$ python3 -q
>>> import numpy as np
>>> from numpy import linalg as LA
>>> np.set_printoptions(precision=3, suppress=True, linewidth=120)
>>> data = np.load("block6.npy")
>>> data
array([[2, 3, 2],
       [3, 2, 3],
       [2, 3, 2]])
>>> vals, V = LA.eigh(data)
>>> print(V @ np.diag(vals) @ V.T)
[[2. 3. 2.]
 [3. 2. 3.]
 [2. 3. 2.]]
>>> np.round(LA.svd(data, compute_uv=False), 3) + 0
array([7.359, 1.359, 0.   ])
>>> np.unique(vals.round(6) + 0, return_counts=True)[1]
array([1, 1, 1])
>>> np.round(LA.eigvalsh(data @ data), 3) + 0
array([ 0.   ,  1.847, 54.153])
>>> print(LA.eigvalsh(data + 2 * np.eye(3)))
[0.641 2.    9.359]
>>> np.abs(V[:, -1])
array([0.554, 0.621, 0.554])
>>> np.abs(V[:, -1]).round(6).argmax()
np.int64(1)
>>> print((vals > 1e-8).sum(), (vals < -1e-8).sum())
1 1
>>> rng = np.random.default_rng(5888)
>>> idx = rng.permutation(3)
>>> idx
array([1, 0, 2])
>>> other = data[idx][:, idx]
>>> np.diag(other)
array([2, 2, 2])
>>> np.allclose(other, data)
False
>>> np.round(LA.det(other), 3), round(float(LA.det(data[idx])), 3)
(np.float64(0.0), 0.0)
>>> other = data / LA.norm(data, axis=1, keepdims=True)
>>> G = other @ other.T
>>> LA.norm(other, axis=1)
array([1., 1., 1.])
>>> print((G - 2 * np.eye(3)).round(6).argmax(axis=1))
[2 0 0]
>>> np.round(np.degrees(np.arccos(np.clip(G[1, 2], -1, 1))), 3)
np.float64(21.447)
>>> G
array([[1.   , 0.931, 1.   ],
       [0.931, 1.   , 0.931],
       [1.   , 0.931, 1.   ]])
>>> print(G[1])
[0.931 1.    0.931]
>>> m1 = np.load("case6.npy")
>>> print(m1)
[[3 2 0 3 2 0]
 [1 2 1 1 2 1]
 [2 2 0 2 2 0]
 [6 4 0 3 2 0]
 [2 4 2 1 2 1]
 [4 4 0 2 2 0]]
>>> x0 = np.array([-1, 1, 1, 2, -2, -1])
>>> rhs = m1 @ x0
>>> coef, lr = np.zeros(6), 1 / LA.norm(m1, 2) ** 2
>>> for i in range(6):
...     coef -= lr * m1.T @ (m1 @ coef - rhs)
...     if i % 2 == 0: print(i, round(LA.norm(m1 @ coef - rhs), 3))
... 
0 1.652
2 1.647
4 1.642
>>> print(round(float(LA.cond(m1)), 3))
112.158
>>> print(round(float(LA.norm(m1[4] - m1[0])), 3))
3.742
>>> LA.norm(m1, axis=1)
array([5.099, 3.464, 4.   , 8.062, 5.477, 6.325])
>>> np.round(LA.norm(m1[4], 1), 3), round(float(LA.norm(m1[4], np.inf)), 3)
(np.float64(12.0), 4.0)
>>> round(float(LA.norm(m1, 2)), 3)
13.148
>>> idx = rng.permutation(6)
>>> other = m1[:, idx] * rng.choice([-1, 1], 6)
>>> other
array([[ 2, -3,  0,  3,  2,  0],
       [ 2, -1, -1,  1,  2, -1],
       [ 2, -2,  0,  2,  2,  0],
       [ 2, -6,  0,  3,  4,  0],
       [ 2, -2, -1,  1,  4, -2],
       [ 2, -4,  0,  2,  4,  0]])
>>> Uu, _, Vh = LA.svd(m1.T @ other)
>>> np.round(LA.lstsq(m1, other)[0], 3) + 0
array([[ 0., -1.,  0.,  0.,  0.,  0.],
       [ 0.,  0.,  0.,  0.,  1.,  0.],
       [ 0.,  0.,  0.,  0.,  0., -1.],
       [ 0.,  0.,  0.,  1.,  0.,  0.],
       [ 1.,  0.,  0.,  0.,  0.,  0.],
       [ 0.,  0., -1.,  0.,  0.,  0.]])
>>> np.round(Uu @ Vh, 3) + 0
array([[ 0., -1.,  0.,  0.,  0.,  0.],
       [ 0.,  0.,  0.,  0.,  1.,  0.],
       [ 0.,  0.,  0.,  0.,  0., -1.],
       [ 0.,  0.,  0.,  1.,  0.,  0.],
       [ 1.,  0.,  0.,  0.,  0.,  0.],
       [ 0.,  0., -1.,  0.,  0.,  0.]])
>>> idx
array([4, 0, 5, 3, 1, 2])
>>> M = np.array([[0, 0, 0, 2], [0, 0, 0, 0], [0, 0, -2, 0], [0, 0, 0, 0]])
>>> M
array([[ 0,  0,  0,  2],
       [ 0,  0,  0,  0],
       [ 0,  0, -2,  0],
       [ 0,  0,  0,  0]])
>>> # column 1 repeats column 0
>>> Uu, sig, Vh = LA.svd(M)
>>> V = Vh[:(sig > 1e-8).sum()]
>>> x0 = M[2] + -3 * M[0] + rng.integers(2) * np.eye(4)[3]
>>> x0
array([ 0.,  0., -2., -5.])
>>> np.diag(V.T @ V)
array([0., 0., 1., 1.])
>>> round(LA.norm(x0 - V.T @ V @ x0), 3)
np.float64(0.0)
>>> V.T @ V
array([[0., 0., 0., 0.],
       [0., 0., 0., 0.],
       [0., 0., 1., 0.],
       [0., 0., 0., 1.]])
>>> np.allclose(V.T @ V @ x0, x0)
True
>>> print(M @ M)
[[0 0 0 0]
 [0 0 0 0]
 [0 0 4 0]
 [0 0 0 0]]
>>> [int(LA.matrix_rank(LA.matrix_power(M, p))) for p in range(1, 5)]
[2, 1, 1, 1]
>>> try:
...     LA.inv(M)
... except LA.LinAlgError as e:
...     print(repr(e))
... 
LinAlgError('Singular matrix')
>>> print(np.sort(LA.eigvals(M)))
[-2.  0.  0.  0.]
>>> LA.matrix_rank(M - M[0, 0] * np.eye(4))
np.int64(2)
>>> mat = np.load("run0.npy")
>>> print(mat)
[[ -3  -3  -3  -3  -3  -3  -3  -3  -3  -3]
 [ -3  -6  -6  -6  -6  -6  -6  -6  -6  -6]
 [ -3  -6  -9  -9  -9  -9  -9  -9  -9  -9]
 [ -3  -6  -9 -12 -12 -12 -12 -12 -12 -12]
 [ -3  -6  -9 -12 -15 -15 -15 -15 -15 -15]
 [ -3  -6  -9 -12 -15 -18 -18 -18 -18 -18]
 [ -3  -6  -9 -12 -15 -18 -21 -21 -21 -21]
 [ -3  -6  -9 -12 -15 -18 -21 -24 -24 -24]
 [ -3  -6  -9 -12 -15 -18 -21 -24 -27 -27]
 [ -3  -6  -9 -12 -15 -18 -21 -24 -27 -30]]
>>> # symmetric, so the eigenvalues are real
>>> idx = rng.permutation(10)
>>> other = mat[:, idx] * rng.choice([-1, 1], 10)
>>> other
array([[ -3,  -3,  -3,   3,   3,  -3,   3,   3,  -3,   3],
       [ -6,  -6,  -6,   6,   3,  -6,   6,   6,  -6,   6],
       [ -9,  -9,  -9,   9,   3,  -6,   9,   9,  -9,   9],
       [-12, -12,  -9,  12,   3,  -6,  12,  12, -12,  12],
       [-12, -15,  -9,  15,   3,  -6,  15,  15, -15,  15],
       [-12, -18,  -9,  18,   3,  -6,  18,  15, -18,  18],
       [-12, -21,  -9,  21,   3,  -6,  18,  15, -21,  21],
       [-12, -21,  -9,  24,   3,  -6,  18,  15, -24,  24],
       [-12, -21,  -9,  24,   3,  -6,  18,  15, -27,  27],
       [-12, -21,  -9,  24,   3,  -6,  18,  15, -30,  27]])
>>> Uu, _, Vh = LA.svd(mat.T @ other)
>>> idx
array([3, 6, 2, 7, 0, 1, 5, 4, 9, 8])
>>> np.round(LA.lstsq(mat, other)[0], 3) + 0
array([[ 0.,  0.,  0.,  0., -1.,  0.,  0.,  0.,  0.,  0.],
       [ 0.,  0.,  0.,  0.,  0.,  1.,  0.,  0.,  0.,  0.],
       [ 0.,  0.,  1.,  0.,  0.,  0.,  0.,  0.,  0.,  0.],
       [ 1.,  0.,  0.,  0.,  0.,  0.,  0.,  0.,  0.,  0.],
       [ 0.,  0.,  0.,  0.,  0.,  0.,  0., -1.,  0.,  0.],
       [ 0.,  0.,  0.,  0.,  0.,  0., -1.,  0.,  0.,  0.],
       [ 0.,  1.,  0.,  0.,  0.,  0.,  0.,  0.,  0.,  0.],
       [ 0.,  0.,  0., -1.,  0.,  0.,  0.,  0.,  0.,  0.],
       [ 0.,  0.,  0.,  0.,  0.,  0.,  0.,  0.,  0., -1.],
       [ 0.,  0.,  0.,  0.,  0.,  0.,  0.,  0.,  1.,  0.]])
>>> print(round(LA.eigvalsh(mat).min(), 3))
-134.298
>>> [round(float(LA.det(mat[:i, :i])), 2) + 0 for i in range(1, 11)]
[-3.0, 9.0, -27.0, 81.0, -243.0, 729.0, -2187.0, 6561.0, -19683.0, 59049.0]
>>> r0 = np.array([0, -1, -1, 0, -2, -2, 2, 1, 2, 0])
>>> other = mat + np.outer(r0, np.eye(10)[7])
>>> print(other)
[[ -3.  -3.  -3.  -3.  -3.  -3.  -3.  -3.  -3.  -3.]
 [ -3.  -6.  -6.  -6.  -6.  -6.  -6.  -7.  -6.  -6.]
 [ -3.  -6.  -9.  -9.  -9.  -9.  -9. -10.  -9.  -9.]
 [ -3.  -6.  -9. -12. -12. -12. -12. -12. -12. -12.]
 [ -3.  -6.  -9. -12. -15. -15. -15. -17. -15. -15.]
 [ -3.  -6.  -9. -12. -15. -18. -18. -20. -18. -18.]
 [ -3.  -6.  -9. -12. -15. -18. -21. -19. -21. -21.]
 [ -3.  -6.  -9. -12. -15. -18. -21. -23. -24. -24.]
 [ -3.  -6.  -9. -12. -15. -18. -21. -22. -27. -27.]
 [ -3.  -6.  -9. -12. -15. -18. -21. -24. -27. -30.]]
>>> round(LA.det(other) / LA.det(mat), 3), np.round(1 + LA.solve(mat, r0)[7], 3)
(np.float64(1.667), np.float64(1.667))
>>> LA.matrix_rank(LA.inv(other) - LA.inv(mat), tol=1e-8)
np.int64(1)
>>> print(LA.matrix_rank(other - mat))
1
